$ ipython --no-banner

In [1]: import numpy as np

In [2]: np.set_printoptions(suppress=True, linewidth=120)

In [3]: m1 = np.loadtxt("run10.csv", delimiter=",")

In [4]: m1
Out[4]: 
array([[-4., -3.,  0.,  0.,  0.,  5.,  0.,  0.,  0., -4.],
       [-3.,  1.,  0., -4., -4., -3.,  0.,  0.,  0.,  4.],
       [ 0.,  0.,  4.,  0.,  0.,  0.,  4.,  0.,  0.,  0.],
       [-4., -2.,  0.,  5.,  5., -5.,  0.,  0.,  0.,  2.],
       [ 2.,  1.,  0., -1., -1.,  5.,  0.,  0.,  0., -3.],
       [-1., -1.,  0.,  1., -3.,  4.,  0.,  0.,  0.,  1.],
       [ 0.,  0.,  3.,  0.,  0.,  0., -5.,  0.,  0.,  0.],
       [ 0.,  0.,  0.,  0.,  0.,  0.,  0.,  3.,  1.,  0.],
       [ 0.,  0.,  0.,  0.,  0.,  0.,  0., -4.,  3.,  0.],
       [-2.,  4.,  0., -1., -2.,  2.,  0.,  0.,  0.,  0.]])

In [5]: m1 @ m1
Out[5]: 
array([[ 28., -12.,   0.,  21.,   5.,   1.,   0.,   0.,   0.,   9.],
       [ 12.,  33.,   0., -27., -19., -22.,   0.,   0.,   0.,  17.],
       [  0.,   0.,  28.,   0.,   0.,   0.,  -4.,   0.,   0.,   0.],
       [ 13.,  18.,   0.,  21.,  39., -30.,   0.,   0.,   0.,  -2.],
       [ -8., -21.,   0.,   0., -17.,  21.,   0.,   0.,   0.,   2.],
       [ -9.,  -3.,   0.,  15.,  -2.,  -4.,   0.,   0.,   0.,  15.],
       [  0.,   0.,  -3.,   0.,   0.,   0.,  37.,   0.,   0.,   0.],
       [  0.,   0.,   0.,   0.,   0.,   0.,   0.,   5.,   6.,   0.],
       [  0.,   0.,   0.,   0.,   0.,   0.,   0., -24.,   5.,   0.],
       [ -6.,   8.,   0., -17., -25., -19.,   0.,   0.,   0.,  30.]])

In [6]: (m1 - m1.T) / 2
Out[6]: 
array([[ 0. ,  0. ,  0. ,  2. , -1. ,  3. ,  0. ,  0. ,  0. , -1. ],
       [ 0. ,  0. ,  0. , -1. , -2.5, -1. ,  0. ,  0. ,  0. ,  0. ],
       [ 0. ,  0. ,  0. ,  0. ,  0. ,  0. ,  0.5,  0. ,  0. ,  0. ],
       [-2. ,  1. ,  0. ,  0. ,  3. , -3. ,  0. ,  0. ,  0. ,  1.5],
       [ 1. ,  2.5,  0. , -3. ,  0. ,  4. ,  0. ,  0. ,  0. , -0.5],
       [-3. ,  1. ,  0. ,  3. , -4. ,  0. ,  0. ,  0. ,  0. , -0.5],
       [ 0. ,  0. , -0.5,  0. ,  0. ,  0. ,  0. ,  0. ,  0. ,  0. ],
       [ 0. ,  0. ,  0. ,  0. ,  0. ,  0. ,  0. ,  0. ,  2.5,  0. ],
       [ 0. ,  0. ,  0. ,  0. ,  0. ,  0. ,  0. , -2.5,  0. ,  0. ],
       [ 1. ,  0. ,  0. , -1.5,  0.5,  0.5,  0. ,  0. ,  0. ,  0. ]])

In [7]: np.round(np.sort(np.abs(np.linalg.eigvals(m1))), 1)
Out[7]: array([1.1, 3.6, 3.6, 3.7, 4.7, 4.7, 5.2, 5.6, 6.2, 6.7])

In [8]: round(float(np.abs(np.linalg.eigvals(m1)).max()), 1)
Out[8]: 6.7

In [9]: rng = np.random.default_rng(5452)

In [10]: labels = rng.permutation(10)

In [11]: labels
Out[11]: array([7, 1, 6, 0, 5, 8, 2, 3, 9, 4])

In [12]: B = m1[labels][:, labels]

In [13]: B
Out[13]: 
array([[ 3.,  0.,  0.,  0.,  0.,  1.,  0.,  0.,  0.,  0.],
       [ 0.,  1.,  0., -3., -3.,  0.,  0., -4.,  4., -4.],
       [ 0.,  0., -5.,  0.,  0.,  0.,  3.,  0.,  0.,  0.],
       [ 0., -3.,  0., -4.,  5.,  0.,  0.,  0., -4.,  0.],
       [ 0., -1.,  0., -1.,  4.,  0.,  0.,  1.,  1., -3.],
       [-4.,  0.,  0.,  0.,  0.,  3.,  0.,  0.,  0.,  0.],
       [ 0.,  0.,  4.,  0.,  0.,  0.,  4.,  0.,  0.,  0.],
       [ 0., -2.,  0., -4., -5.,  0.,  0.,  5.,  2.,  5.],
       [ 0.,  4.,  0., -2.,  2.,  0.,  0., -1.,  0., -2.],
       [ 0.,  1.,  0.,  2.,  5.,  0.,  0., -1., -3., -1.]])

In [14]: np.allclose(B, m1)
Out[14]: False

In [15]: np.round(np.sort(np.abs(np.linalg.eigvals(B))), 1)
Out[15]: array([1.1, 3.6, 3.6, 3.7, 4.7, 4.7, 5.2, 5.6, 6.2, 6.7])

In [16]: np.diag(B)
Out[16]: array([ 3.,  1., -5., -4.,  4.,  3.,  4.,  5.,  0., -1.])

In [17]: B = m1 / np.sqrt((m1 ** 2).mean(axis=1, keepdims=True))

In [18]: np.linalg.matrix_rank(B) == np.linalg.matrix_rank(m1)
Out[18]: np.True_

In [19]: np.linalg.matrix_rank(m1 - m1.mean(axis=1, keepdims=True))
Out[19]: np.int64(9)

In [20]: B[3].round(1)
Out[20]: array([-1.3, -0.6,  0. ,  1.6,  1.6, -1.6,  0. ,  0. ,  0. ,  0.6])

In [21]: (np.linalg.matrix_power((m1 != 0) + (m1.T != 0) + np.eye(10), 10) > 0).astype(int)
Out[21]: 
array([[1, 1, 0, 1, 1, 1, 0, 0, 0, 1],
       [1, 1, 0, 1, 1, 1, 0, 0, 0, 1],
       [0, 0, 1, 0, 0, 0, 1, 0, 0, 0],
       [1, 1, 0, 1, 1, 1, 0, 0, 0, 1],
       [1, 1, 0, 1, 1, 1, 0, 0, 0, 1],
       [1, 1, 0, 1, 1, 1, 0, 0, 0, 1],
       [0, 0, 1, 0, 0, 0, 1, 0, 0, 0],
       [0, 0, 0, 0, 0, 0, 0, 1, 1, 0],
       [0, 0, 0, 0, 0, 0, 0, 1, 1, 0],
       [1, 1, 0, 1, 1, 1, 0, 0, 0, 1]])

In [22]: m1 @ m1
Out[22]: 
array([[ 28., -12.,   0.,  21.,   5.,   1.,   0.,   0.,   0.,   9.],
       [ 12.,  33.,   0., -27., -19., -22.,   0.,   0.,   0.,  17.],
       [  0.,   0.,  28.,   0.,   0.,   0.,  -4.,   0.,   0.,   0.],
       [ 13.,  18.,   0.,  21.,  39., -30.,   0.,   0.,   0.,  -2.],
       [ -8., -21.,   0.,   0., -17.,  21.,   0.,   0.,   0.,   2.],
       [ -9.,  -3.,   0.,  15.,  -2.,  -4.,   0.,   0.,   0.,  15.],
       [  0.,   0.,  -3.,   0.,   0.,   0.,  37.,   0.,   0.,   0.],
       [  0.,   0.,   0.,   0.,   0.,   0.,   0.,   5.,   6.,   0.],
       [  0.,   0.,   0.,   0.,   0.,   0.,   0., -24.,   5.,   0.],
       [ -6.,   8.,   0., -17., -25., -19.,   0.,   0.,   0.,  30.]])

In [23]: np.round(np.sort(np.linalg.eigvals(m1).real), 1)
Out[23]: array([-6.2, -5.6, -3.7,  1.1,  3. ,  3. ,  3.3,  3.3,  5.2,  6.7])

In [24]: np.flatnonzero(np.linalg.matrix_power((m1 != 0) + (m1.T != 0) + np.eye(10), 10)[4])
Out[24]: array([0, 1, 3, 4, 5, 9])
